% python3 -q
>>> import numpy as np
>>> import numpy.linalg as la
>>> np.set_printoptions(precision=2, suppress=True, linewidth=160)
>>> tidy = lambda a: np.round(a, 2) + 0
>>> E = np.load("x.npy")
>>> tidy(E)
array([[ 0.83,  0.17,  0.5 , -0.17],
       [ 0.17,  0.83, -0.5 ,  0.17],
       [ 0.5 , -0.5 , -0.5 ,  0.5 ],
       [-0.17,  0.17,  0.5 ,  0.83]])
>>> la.norm(E, axis=1).argmax()
np.int64(0)
>>> tidy(E[2] @ E[1])
np.float64(0.0)
>>> tidy(la.norm(E, axis=1))
array([1., 1., 1., 1.])
>>> tidy(la.norm(E, 2))
np.float64(1.0)
>>> w, V = la.eig(E)
>>> tidy(np.sort(la.eigvals(E.T)))
array([-1.,  1.,  1.,  1.])
>>> X = np.array([[1.0, 0.0, 0.0], [0.0, 1.0, 0.0], [0.0, 0.0, 1.0]])
>>> w, V = la.eigh(X)
>>> x = np.array([3, -3, 1])
>>> V * np.maximum(w, 0) @ V.T
array([[1., 0., 0.],
       [0., 1., 0.],
       [0., 0., 1.]])
>>> x @ X @ x
np.float64(19.0)
>>> tidy(la.eigvalsh(X[1:, 1:]))
array([1., 1.])
>>> V * np.abs(w) @ V.T
array([[1., 0., 0.],
       [0., 1., 0.],
       [0., 0., 1.]])
>>> x = np.array([0, 1, 1])
>>> rhs = X @ x
>>> rhs
array([0., 1., 1.])
>>> tidy(la.solve(X, 4 * rhs))
array([0., 4., 4.])
>>> tidy(la.solve(X, rhs + X[:, 2]))
array([0., 1., 2.])
>>> tidy(np.sort(la.eigvals(X).real))
array([1., 1., 1.])
>>> tidy(la.det(X))
np.float64(1.0)
>>> (X != 0).astype(int)
array([[1, 0, 0],
       [0, 1, 0],
       [0, 0, 1]])
>>> (la.matrix_power((X != 0) + (X.T != 0) + np.eye(3), 3) > 0).astype(int)
array([[1, 0, 0],
       [0, 1, 0],
       [0, 0, 1]])
>>> W0 = np.abs(np.array([[-5, 2, 1], [2, 5, 3], [5, -5, 5]])) + np.eye(3)
>>> W0 = W0 / W0.sum(axis=1, keepdims=True)
>>> tidy(W0)
array([[0.67, 0.22, 0.11],
       [0.18, 0.55, 0.27],
       [0.31, 0.31, 0.38]])
>>> # row-stochastic, so 1 is an eigenvalue
>>> tidy(W0 @ np.ones(3))
array([1., 1., 1.])
>>> tidy(la.matrix_power(W0, 2))
array([[0.52, 0.3 , 0.18],
       [0.31, 0.42, 0.27],
       [0.38, 0.36, 0.26]])
>>> p = np.eye(3)[2]
>>> for _ in range(4):
...     p = p @ W0
...     print(p.round(2))
... 
[0.31 0.31 0.38]
[0.38 0.36 0.26]
[0.4  0.36 0.24]
[0.41 0.36 0.23]
>>> m1 = np.load("w.npy")
>>> m1
array([[ 4.16,  9.62, 14.26],
       [ 4.33, 11.5 , 14.78],
       [ 4.2 ,  9.5 , 14.02],
       [ 4.33, 10.2 , 15.8 ],
       [ 5.74,  9.81, 14.04],
       [ 4.07, 12.2 , 16.05],
       [ 5.46, 11.03, 14.58],
       [ 5.37,  9.  , 14.76],
       [ 6.37, 10.73, 14.06],
       [ 5.27,  9.09, 14.38]])
>>> cen = m1 - m1.mean(axis=0)
>>> V = la.svd(cen)[2][:1]
>>> M2 = cen - cen @ V.T @ V
>>> tidy((cen @ V.T).std(axis=0))
array([1.14])
>>> tidy(M2.std(axis=0))
array([0.66, 0.41, 0.43])
>>> cen = m1 - m1.mean(axis=0)
>>> Uu, sig, Vh = la.svd(cen, full_matrices=False)
>>> (np.sign(Uu[:, 0]) == np.sign(Uu[0, 0])).astype(int)
array([1, 0, 1, 0, 1, 0, 0, 1, 1, 1])
>>> np.abs(Uu[:, 0]).argmax()
np.int64(5)
>>> np.searchsorted(np.cumsum(sig ** 2) / (sig ** 2).sum(), 0.9) + 1
np.int64(2)
>>> Uu, sig = la.svd(m1)
Traceback (most recent call last):
  File "<python-input-48>", line 1, in <module>
    Uu, sig = la.svd(m1)
    ^^^^^^^
ValueError: too many values to unpack (expected 2)
>>> Uu, sig, Vh = la.svd(m1, full_matrices=False)
>>> np.abs(Uu[:, 0]).round(6).argmax()
np.int64(5)
>>> np.allclose(Uu * sig @ Vh, m1)
True
>>> (sig > 1e-8).sum()
np.int64(3)
>>> tidy(Uu.T @ Uu)
array([[1., 0., 0.],
       [0., 1., 0.],
       [0., 0., 1.]])
>>> Uu.shape, sig.shape, Vh.shape
((10, 3), (3,), (3, 3))
>>> J = np.loadtxt("block5.csv", delimiter=",")
>>> J
array([[2., 0.],
       [0., 2.]])
>>> np.count_nonzero(W0)
np.int64(9)
>>> tidy(np.diff(W0, axis=0))
array([[-0.48,  0.32,  0.16],
       [ 0.13, -0.23,  0.1 ]])
>>> tidy(W0 - W0[0])
array([[ 0.  ,  0.  ,  0.  ],
       [-0.48,  0.32,  0.16],
       [-0.35,  0.09,  0.26]])
>>> tidy(W0.mean(axis=0))
array([0.39, 0.36, 0.25])
>>> la.matrix_rank(W0)
np.int64(3)
>>> tidy(la.svd(W0, compute_uv=False))
array([1.02, 0.43, 0.16])
>>> W0[:, 3]
Traceback (most recent call last):
  File "<python-input-63>", line 1, in <module>
    W0[:, 3]
    ~~^^^^^^
IndexError: index 3 is out of bounds for axis 1 with size 3
>>> rng = np.random.default_rng(98435)
>>> labels = rng.permutation(2)
>>> M2 = J[:, labels] * rng.choice([-1, 1], 2)
>>> M2
array([[-0.,  2.],
       [-2.,  0.]])
>>> Uu, _, Vh = la.svd(J.T @ M2)
>>> Uu @ Vh
array([[ 0.,  1.],
       [-1.,  0.]])
